% ipython --no-banner

In [1]: import numpy as np

In [2]: np.set_printoptions(precision=2, suppress=True, linewidth=160)

In [3]: X = np.load("case19.npy")

In [4]: X
Out[4]: 
array([[ 1.,  0., -3., -1.,  0., -1.],
       [-3.,  1.,  3.,  0.,  3.,  1.],
       [ 0.,  0.,  0.,  5.,  1.,  7.],
       [ 0.,  0.,  8.,  7.,  3.,  7.],
       [ 0.,  0.,  3.,  7.,  3.,  9.],
       [ 0.,  0.,  9.,  5.,  0.,  5.]])

In [5]: np.linalg.matrix_rank(X)
Out[5]: np.int64(6)

In [6]: round(np.linalg.norm(X), 2)
Out[6]: np.float64(23.79)

In [7]: X.mean(axis=0)
Out[7]: array([-0.33,  0.17,  3.33,  3.83,  1.67,  4.67])

In [8]: np.linalg.svd(X, compute_uv=False)
Out[8]: array([21.98,  7.79,  4.4 ,  1.67,  0.37,  0.16])

In [9]: np.abs(X).max()
Out[9]: np.float64(9.0)

In [10]: O, vecs = np.linalg.qr(X[:, :2])[0], np.linalg.qr(X[:, 2:])[0]

In [11]: s = np.linalg.svd(O.T @ vecs, compute_uv=False)

In [12]: s
Out[12]: array([0.99, 0.35])

In [13]: (s > 0.9).sum()
Out[13]: np.int64(1)

In [14]: np.round(np.linalg.norm(O @ O.T - vecs @ vecs.T, 2), 2)
Out[14]: np.float64(1.0)

In [15]: A = np.array([[0.5, 0.0, 0.25, 0.0, 0.0, 0.0, 0.25, 0.0],
    ...:     [0.0, 1.0, 0.0, 0.0, 0.0, 0.0, 0.0, 0.0],
    ...:     [0.0, 0.25, 0.5, 0.25, 0.0, 0.0, 0.0, 0.0],
    ...:     [0.0, 0.0, 0.0, 0.5, 0.0, 0.0, 0.0, 0.5],
    ...:     [0.0, 0.0, 0.0, 0.0, 1.0, 0.0, 0.0, 0.0],
    ...:     [0.0, 0.0, 0.0, 0.33, 0.0, 0.67, 0.0, 0.0],
    ...:     [0.0, 0.2, 0.0, 0.2, 0.0, 0.2, 0.2, 0.2],
    ...:     [0.0, 0.0, 0.0, 0.0, 0.0, 0.0, 0.0, 1.0]])

In [16]: A
Out[16]: 
array([[0.5 , 0.  , 0.25, 0.  , 0.  , 0.  , 0.25, 0.  ],
       [0.  , 1.  , 0.  , 0.  , 0.  , 0.  , 0.  , 0.  ],
       [0.  , 0.25, 0.5 , 0.25, 0.  , 0.  , 0.  , 0.  ],
       [0.  , 0.  , 0.  , 0.5 , 0.  , 0.  , 0.  , 0.5 ],
       [0.  , 0.  , 0.  , 0.  , 1.  , 0.  , 0.  , 0.  ],
       [0.  , 0.  , 0.  , 0.33, 0.  , 0.67, 0.  , 0.  ],
       [0.  , 0.2 , 0.  , 0.2 , 0.  , 0.2 , 0.2 , 0.2 ],
       [0.  , 0.  , 0.  , 0.  , 0.  , 0.  , 0.  , 1.  ]])

In [17]: # splits into 2 blocks

In [18]: round(np.linalg.norm(A, 2), 2)
Out[18]: np.float64(1.19)

In [19]: np.linalg.norm(A, axis=1).argmax()
Out[19]: np.int64(1)

In [20]: A[7] @ A[6]
Out[20]: np.float64(0.2)

In [21]: out = np.array([[3, 3], [-1, 0], [-3, 2], [2, 2], [1, 1], [1, 3], [1, 1], [-3, 0]])

In [22]: np.round(np.einsum("ik,kj->ji", A, out), 2) + 0
Out[22]: 
array([[ 1.  , -1.  , -1.25, -0.5 ,  1.  ,  1.33,  0.  , -3.  ],
       [ 2.25,  0.  ,  1.5 ,  1.  ,  1.  ,  2.67,  1.2 ,  0.  ]])

In [23]: np.linalg.matrix_rank(A @ out)
Out[23]: np.int64(2)

In [24]: np.round(A @ out, 2) + 0
Out[24]: 
array([[ 1.  ,  2.25],
       [-1.  ,  0.  ],
       [-1.25,  1.5 ],
       [-0.5 ,  1.  ],
       [ 1.  ,  1.  ],
       [ 1.33,  2.67],
       [ 0.  ,  1.2 ],
       [-3.  ,  0.  ]])

In [25]: np.einsum("ij,ij->i", A, A)
Out[25]: array([0.38, 1.  , 0.38, 0.5 , 1.  , 0.56, 0.2 , 1.  ])

In [26]: x = np.array([0, 3, 2, 4, 1, 4, 2, 5])

In [27]: A @ np.eye(8)[3]
Out[27]: array([0.  , 0.  , 0.25, 0.5 , 0.  , 0.33, 0.2 , 0.  ])

In [28]: A @ (2 * x)
Out[28]: array([ 2. ,  6. ,  5.5,  9. ,  2. ,  8. ,  7.2, 10. ])

In [29]: A @ np.ones(8)
Out[29]: array([1., 1., 1., 1., 1., 1., 1., 1.])

In [30]: (A * x).sum(axis=1)
Out[30]: array([1.  , 3.  , 2.75, 4.5 , 1.  , 4.  , 3.6 , 5.  ])

In [31]: rng = np.random.default_rng(87451)

In [32]: z = rng.permutation(8)

In [33]: out = A[:, z] * rng.choice([-1, 1], 8)

In [34]: out
Out[34]: 
array([[-0.5 , -0.  ,  0.  , -0.  ,  0.  , -0.25, -0.25, -0.  ],
       [-0.  , -0.  ,  0.  , -0.  ,  0.  , -0.  , -0.  , -1.  ],
       [-0.  , -0.25,  0.  , -0.  ,  0.  , -0.5 , -0.  , -0.25],
       [-0.  , -0.5 ,  0.5 , -0.  ,  0.  , -0.  , -0.  , -0.  ],
       [-0.  , -0.  ,  0.  , -1.  ,  0.  , -0.  , -0.  , -0.  ],
       [-0.  , -0.33,  0.  , -0.  ,  0.67, -0.  , -0.  , -0.  ],
       [-0.  , -0.2 ,  0.2 , -0.  ,  0.2 , -0.  , -0.2 , -0.2 ],
       [-0.  , -0.  ,  1.  , -0.  ,  0.  , -0.  , -0.  , -0.  ]])

In [35]: left, _, vt = np.linalg.svd(A.T @ out)

In [36]: z
Out[36]: array([0, 3, 7, 4, 5, 2, 6, 1])

In [37]: np.round(left @ vt, 2) + 0
Out[37]: 
array([[-1.,  0.,  0.,  0.,  0.,  0.,  0.,  0.],
       [ 0.,  0.,  0.,  0.,  0.,  0.,  0., -1.],
       [ 0.,  0.,  0.,  0.,  0., -1.,  0.,  0.],
       [ 0., -1.,  0.,  0.,  0.,  0.,  0.,  0.],
       [ 0.,  0.,  0., -1.,  0.,  0.,  0.,  0.],
       [ 0.,  0.,  0.,  0.,  1.,  0.,  0.,  0.],
       [ 0.,  0.,  0.,  0.,  0.,  0., -1.,  0.],
       [ 0.,  0.,  1.,  0.,  0.,  0.,  0.,  0.]])

In [38]: np.round(np.linalg.lstsq(A, out)[0], 2) + 0
Out[38]: 
array([[-1.,  0.,  0.,  0.,  0.,  0.,  0.,  0.],
       [ 0.,  0.,  0.,  0.,  0.,  0.,  0., -1.],
       [ 0.,  0.,  0.,  0.,  0., -1.,  0.,  0.],
       [ 0., -1.,  0.,  0.,  0.,  0.,  0.,  0.],
       [ 0.,  0.,  0., -1.,  0.,  0.,  0.,  0.],
       [ 0.,  0.,  0.,  0.,  1.,  0.,  0.,  0.],
       [ 0.,  0.,  0.,  0.,  0.,  0., -1.,  0.],
       [ 0.,  0.,  1.,  0.,  0.,  0.,  0.,  0.]])

In [39]: F = np.load("mat.npy")

In [40]: F
Out[40]: 
array([[  1,  -3,   9, -27],
       [  1,  -2,   4,  -8],
       [  1,  -1,   1,  -1],
       [  1,   0,   0,   0],
       [  1,   1,   1,   1]])

In [41]: # row 0 dominates

In [42]: f = np.array([-3, 1, -2])

In [43]: np.array([np.convolve(row, f, "same") for row in F])
Out[43]: 
array([[ 10, -32,  96, -45],
       [  7, -16,  32, -16],
       [  4,  -6,   6,  -3],
       [  1,  -2,   0,   0],
       [ -2,  -4,  -4,  -1]])

In [44]: out = np.c_[F[:, :3] @ np.array([[0, 0, 4], [0, 2, 1], [6, 4, 4]]), np.array([-1, 3, -1, -3, 0])]

In [45]: out
Out[45]: 
array([[54, 30, 37, -1],
       [24, 12, 18,  3],
       [ 6,  2,  7, -1],
       [ 0,  0,  4, -3],
       [ 6,  6,  9,  0]])

In [46]: np.round(np.linalg.norm(out - F @ np.linalg.lstsq(F, out)[0], axis=0), 2) + 0
Out[46]: array([0.  , 0.  , 0.  , 0.84])

In [47]: np.round(np.linalg.lstsq(F, out[:, 0])[0], 2) + 0
Out[47]: array([0., 0., 6., 0.])

In [48]: np.linalg.norm(np.linalg.qr(F)[0].T @ out, axis=0) ** 2 / ((out ** 2).sum(axis=0) + 1e-12)
Out[48]: array([1.  , 1.  , 1.  , 0.96])

In [49]: np.linalg.matrix_rank(out)
Out[49]: np.int64(4)

In [50]: W0 = np.load("test8.npy")

In [51]: W0
Out[51]: 
array([[5., 1., 0., 0., 0., 0.],
       [0., 5., 1., 0., 0., 0.],
       [0., 0., 5., 1., 0., 0.],
       [0., 0., 0., 5., 1., 0.],
       [0., 0., 0., 0., 5., 1.],
       [0., 0., 0., 0., 0., 5.]])

In [52]: np.linalg.norm(W0, axis=1)
Out[52]: array([5.1, 5.1, 5.1, 5.1, 5.1, 5. ])

In [53]: np.round(np.linalg.norm(W0, 1), 2), round(np.linalg.norm(W0, np.inf), 2)
Out[53]: (np.float64(6.0), np.float64(6.0))

In [54]: round(float(np.linalg.norm(W0, 2)), 2)
Out[54]: 5.91

In [55]: mat = np.load("data.npy")

In [56]: mat
Out[56]: 
array([[ 1.1 , -0.1 ,  0.6 ,  0.6 , -0.68],
       [-1.6 ,  0.2 , -0.5 , -2.  ,  0.52],
       [ 0.1 , -1.5 , -0.8 , -1.1 ,  0.79],
       [ 0.3 ,  0.3 , -0.1 , -0.3 , -0.02],
       [ 0.8 , -0.3 ,  2.1 ,  0.4 , -2.04],
       [ 0.  , -1.1 ,  0.5 , -0.2 , -0.5 ],
       [ 0.3 ,  1.3 , -0.1 ,  0.5 ,  0.18],
       [-0.8 ,  0.4 , -2.2 ,  0.  ,  2.19],
       [-1.3 ,  1.4 ,  1.  , -0.5 , -1.02],
       [ 3.5 , -0.4 ,  1.3 , -0.2 , -1.43],
       [ 0.1 ,  0.9 ,  0.6 , -0.5 , -0.65],
       [ 0.2 , -1.9 ,  1.9 , -0.4 , -1.98],
       [-1.2 ,  0.  , -1.7 , -0.2 ,  1.71],
       [-0.6 ,  0.  ,  2.  , -0.7 , -1.91],
       [-0.2 , -1.5 , -0.2 ,  1.2 ,  0.13],
       [-0.9 , -0.1 , -1.1 ,  0.7 ,  1.09],
       [ 1.3 , -1.3 ,  0.  , -1.  ,  0.1 ],
       [-0.2 , -0.8 , -1.1 ,  0.9 ,  1.22],
       [ 0.4 ,  1.6 , -1.2 , -0.2 ,  1.2 ],
       [ 1.4 , -2.4 , -0.6 , -1.9 ,  0.7 ],
       [-0.4 , -0.2 ,  0.5 , -0.3 , -0.49],
       [-0.6 ,  0.5 , -0.1 , -0.9 ,  0.15],
       [-1.3 ,  0.  , -0.3 , -0.9 ,  0.14],
       [-0.1 , -0.9 , -0.3 , -0.4 ,  0.14],
       [ 0.7 ,  0.  ,  0.1 , -0.7 , -0.18],
       [-0.3 , -2.7 , -0.1 , -0.5 ,  0.22],
       [ 1.2 ,  1.1 , -0.1 ,  0.1 , -0.01],
       [ 0.9 ,  1.3 , -1.2 ,  0.1 ,  1.07],
       [ 2.2 , -0.4 , -1.2 ,  0.1 ,  1.15],
       [ 0.3 ,  0.9 , -0.6 , -1.7 ,  0.55],
       [ 0.1 , -3.  ,  2.  , -1.5 , -2.08]])

In [57]: np.argsort(-np.linalg.norm(mat, axis=0).round(6), kind="stable")[:3]
Out[57]: array([1, 4, 2])

In [58]: s = 10 * 0.5 ** np.arange(7)

In [59]: O, _ = np.linalg.qr(np.array([[0.3, -1.4, 1.2, -0.7, 0.0, -0.6, -1.2],
    ...:     [-0.7, 1.5, -0.7, -0.2, 0.7, 0.7, -0.8],
    ...:     [0.8, 0.7, -0.7, 0.6, 0.0, 1.1, -1.3],
    ...:     [-0.5, -0.7, 0.5, 0.7, -0.3, 0.5, 0.5],
    ...:     [1.3, -0.4, 0.2, 1.7, 1.2, 0.7, -0.2],
    ...:     [0.4, 0.7, 0.1, -2.5, -0.9, 1.0, -2.6],
    ...:     [-0.5, 0.2, -1.8, -0.3, 0.2, -0.6, -0.9]]))

In [60]: arr = rng.normal(size=(24, 7)) * s @ O

In [61]: arr
Out[61]: 
array([[  0.37,   3.38,  -0.1 ,   1.38,   2.02,   1.61,  -4.03],
       [  2.36,  -7.79,  -1.96,  -5.17,   5.28,   2.88,  -9.01],
       [ -0.31,  -7.09,  -2.66,  -3.28,   6.97,   2.09,  -2.41],
       [ -7.59,   7.3 ,  -1.02,   4.94,  -0.36,   0.37,   8.44],
       [ -6.59,  11.32,   0.34,   7.16,  -2.62,  -0.51,  10.43],
       [ -1.2 ,  -3.47,  -3.03,  -3.59,   8.88,   1.11,  -5.29],
       [  1.41,  -5.92,   0.12,  -3.4 ,   0.66,  -2.19,  -2.02],
       [  4.29,  -4.15,   3.34,  -1.04,  -7.89,  -4.38,   4.88],
       [ -1.7 ,  10.04,   3.39,   6.06, -10.06,  -1.96,   7.56],
       [  0.74,  -3.3 ,  -0.59,  -1.07,   0.85,   1.48,  -1.62],
       [  3.89, -14.26,  -2.11,  -8.02,   6.71,   0.1 ,  -7.49],
       [  3.74,  -5.87,  -1.25,  -4.7 ,   5.35,   2.28, -10.23],
       [  1.22,  -9.99,  -0.82,  -5.73,   1.82,  -1.55,  -0.21],
       [ -1.34,   6.16,  -0.03,   2.75,   0.93,   1.46,  -3.12],
       [  1.97,  -4.75,   0.8 ,  -2.56,  -2.91,  -1.34,  -0.02],
       [ -2.34,  -3.12,  -3.36,  -2.22,   7.12,   2.69,  -5.29],
       [ -2.13,  -1.77,  -0.88,   0.17,   1.89,   0.89,   1.1 ],
       [  4.62,  -6.67,   1.78,  -2.16,  -4.25,   0.19,  -2.39],
       [ -0.71,  11.68,   3.19,   7.27,  -8.08,  -1.66,   7.47],
       [  0.76,  -3.42,  -0.12,  -2.02,   0.1 ,  -1.78,   2.06],
       [  3.47,  -8.78,  -1.44,  -5.81,   4.04,   1.32,  -9.93],
       [ -0.49,   4.73,   0.58,   1.78,  -0.1 ,  -0.23,  -0.47],
       [  1.57, -13.97,  -4.92,  -8.16,  14.19,   4.82, -15.22],
       [ -0.5 ,   1.5 ,   0.65,   0.45,  -1.56,  -1.32,   1.33]])

In [62]: f, v = arr[21], arr[22]

In [63]: round(float(f @ f), 2)
Out[63]: 26.37

In [64]: p = (f @ v) / (f @ f) * f

In [65]: p
Out[65]: array([  1.47, -14.26,  -1.74,  -5.37,   0.29,   0.7 ,   1.41])

In [66]: round(np.linalg.norm(f + v) ** 2 + np.linalg.norm(f - v) ** 2, 2)
Out[66]: np.float64(1542.25)
